$ ipython --no-banner

In [1]: import numpy as np

In [2]: np.set_printoptions(precision=2, suppress=True, linewidth=120)

In [3]: W0 = np.loadtxt("m.csv", delimiter=",")

In [4]: W0
Out[4]: 
array([[ -0.12,  -7.53,   0.28,  -1.14,  -0.06,  -0.14,   1.84,   0.47,   1.47,  -2.69],
       [ -0.53,   1.83,   0.04,  -1.69,   6.51,   0.9 ,  -0.45,   0.46,   1.27,   9.41],
       [ -0.23,  10.39,   0.01,   0.46,   8.29,  -0.65,   0.09,  -0.36,   1.43,  17.98],
       [ -0.3 ,  -3.35,   0.32,  -1.74,  -1.3 ,   2.96,  -1.37,   1.17,  -1.46,  19.82],
       [  0.39,  -4.53,  -0.67,   0.04,  11.86,   1.3 ,  -3.07,   0.35,   1.1 ,   7.45],
       [  0.3 ,   2.2 ,  -0.05,   6.24,   1.89,  -7.06,  -0.7 ,  -0.09,  -1.52,  -3.49],
       [  0.42,   3.02,   0.26,  -0.71,   4.89,  -0.97,  -0.46,  -0.5 ,  -2.02,  -9.95],
       [  0.62,  12.51,   2.  ,  -3.23,  -1.26,  -3.48,   2.89,  -0.16,  -0.93,   2.18],
       [ -0.53,   8.82,   0.31,  -7.86,   2.64,  -2.78,   2.07,  -0.16,  -0.93,   4.04],
       [  0.49,  -4.22,  -0.71,  -1.62,  -5.87,  -4.25,   1.34,  -0.61,   0.76,  -3.4 ],
       [  0.82,  14.88,   0.97,  -3.19,   6.84,   5.08,  -0.63,   0.92,  -0.61,  21.06],
       [  0.05,  -6.56,  -0.13,  -0.91,  -3.43,   1.21,   3.41,   0.51,  -0.71,   2.04],
       [ -0.81,  -1.79,   0.37,  -0.08,   1.36,  -0.67,  -1.25,   0.36,  -0.96,   4.99],
       [  0.3 ,  -7.46,   0.77,  -6.62,  -5.97,  -3.97,  -0.89,   1.14,  -0.61,   1.12],
       [ -0.08,  15.77,   0.28,  -2.16,   6.03,   0.83,   0.01,   0.74,  -1.23,   5.06],
       [  1.27,  -9.59,  -0.44,   0.23,   9.82,  -2.16,   0.07,  -0.01,   0.62,  -2.55],
       [ -0.91,   0.26,  -2.11,  -2.4 ,  -1.47,   2.16,  -0.98,   0.25,   0.39,   0.92],
       [ -0.22,  27.9 ,   0.66,  -2.89,  -1.97,  -0.8 ,  -0.61,  -0.09,   0.17,  -6.03],
       [ -0.08,  15.25,   0.39,  -8.97,   1.26,  -3.02,   0.9 ,   0.14,   1.12,  -0.68],
       [ -0.09,  -3.57,   0.6 ,  -4.96,   4.15,  -4.31,   0.28,  -0.79,   0.  ,  12.09],
       [  0.32,   1.8 ,  -0.35,   4.45,   0.17,  -0.12,   1.32,  -0.27,   1.31,  -2.6 ],
       [  0.51,  -1.06,   1.08,  -3.07,  -6.26,   1.77,  -0.99,  -0.18,   0.83,  11.72],
       [ -0.05,   6.4 ,  -0.91,   2.12,  -4.23,  -3.45,   1.12,  -0.01,   1.48,   1.59],
       [ -0.45,   5.84,   0.03,   3.41,   1.57,   3.44,  -2.2 ,  -0.52,  -0.74,  -3.66],
       [ -0.08,  17.93,  -0.46,   2.81,   3.4 ,  -6.08,   1.33,   0.44,   0.02,   5.54],
       [  0.4 ,  -5.15,   0.46,   2.62,   0.85,   0.96,  -0.85,  -0.22,  -3.04, -10.4 ],
       [ -0.87,  -4.53,  -0.16,  -0.83,  11.91,  -2.94,  -0.11,  -0.09,   0.88,  -6.94],
       [ -0.61,  18.73,   0.6 ,  -0.65,  -5.59,  -4.66,   0.29,   0.3 ,   0.45,  -1.98],
       [ -1.14,   2.72,   0.03,   4.11, -16.01,   0.39,   0.91,  -0.69,   0.98,   5.97],
       [  0.07,  -0.93,   0.18,  -3.91,   1.07,   0.31,  -0.71,   0.47,   1.09, -15.9 ],
       [  0.14,  15.05,   1.13,   5.  ,  -7.82,  -0.49,  -1.44,   0.49,  -0.43,   7.49],
       [  0.95,  -4.99,   0.17,   3.64,  -8.49,  -3.54,  -0.31,  -0.13,  -0.34, -12.56],
       [ -1.86,  -3.68,  -0.56,   5.94,  -1.01,   1.56,   0.17,  -0.33,  -0.57,   3.6 ],
       [  1.22, -11.01,  -0.54,  -1.49,   0.65,   0.05,   0.71,  -0.09,   0.69,  -8.23],
       [  0.95,   0.1 ,   0.86,  -3.79,   4.47,   0.72,   1.4 ,  -0.26,  -0.63,  -4.64],
       [ -0.45,  -2.55,   0.55,   1.91,   9.85,   3.93,  -1.52,  -0.17,  -0.35, -12.8 ],
       [  0.48,  -8.39,  -0.62,   1.4 , -10.3 ,  -4.06,  -0.98,   0.72,  -0.81,   3.4 ],
       [  0.42,  11.91,  -0.24,  -8.22,  -4.22,   2.52,   1.19,   0.3 ,   1.97, -10.7 ],
       [  0.67,  -4.06,   0.1 ,   3.28,  -2.37,  -0.05,  -0.92,  -0.17,  -1.59,   6.93],
       [  0.07,  17.05,  -0.78,  -3.1 ,  -2.86,   1.18,  -1.35,  -0.07,  -1.44,  -7.73],
       [ -0.72,  -2.49,  -0.37,  -2.81,  11.75,  -0.2 ,   3.07,  -1.12,   0.41,  12.6 ],
       [ -0.13,  16.15,   0.5 ,  -0.22,   2.9 ,   1.4 ,  -1.44,   0.39,   1.45,   0.05],
       [  0.22,   6.7 ,   0.41,  -1.27,   7.43,   1.16,  -1.13,  -0.2 ,   1.14,   5.65],
       [  0.76,  18.81,   0.25,   5.72,   7.28,   1.68,  -1.76,   0.15,  -2.42,   7.67],
       [ -0.17, -12.82,   1.33,   1.26,  -4.74,  -0.79,   3.41,   0.37,   1.77,   2.59],
       [ -1.14,   7.43,  -0.22,  -2.  ,  -5.85,  -1.53,   0.39,  -0.12,   2.26,   7.19],
       [ -0.47, -11.05,  -0.27,   2.46,  -4.83,   1.26,  -0.44,   0.06,   1.33, -12.6 ],
       [ -0.14,  -1.01,  -1.  ,  -0.06,  -8.07,  -0.42,   2.68,   0.45,  -0.97,  -6.73],
       [ -0.63,  -0.45,   0.1 ,  -1.59, -10.37,   0.19,  -2.17,   0.66,  -1.41,  -2.37],
       [  0.14,  11.3 ,   0.27,  -0.5 ,  -4.25,   1.17,  -3.33,  -0.16,  -0.98,  -5.19]])

In [5]: dist = np.linalg.norm(W0[:, None] - W0[None], axis=-1)

In [6]: dist[3].round(6).argsort(kind="stable")[:4]
Out[6]: array([ 3, 21, 19, 38])

In [7]: dist[:5, :5]
Out[7]: 
array([[ 0.  , 16.85, 28.72, 23.56, 16.82],
       [16.85,  0.  , 12.57, 14.47,  9.18],
       [28.72, 12.57,  0.  , 17.75, 19.02],
       [23.56, 14.47, 17.75,  0.  , 18.58],
       [16.82,  9.18, 19.02, 18.58,  0.  ]])

In [8]: dist.shape
Out[8]: (50, 50)

In [9]: np.linalg.matrix_rank(dist ** 2)
Out[9]: np.int64(12)
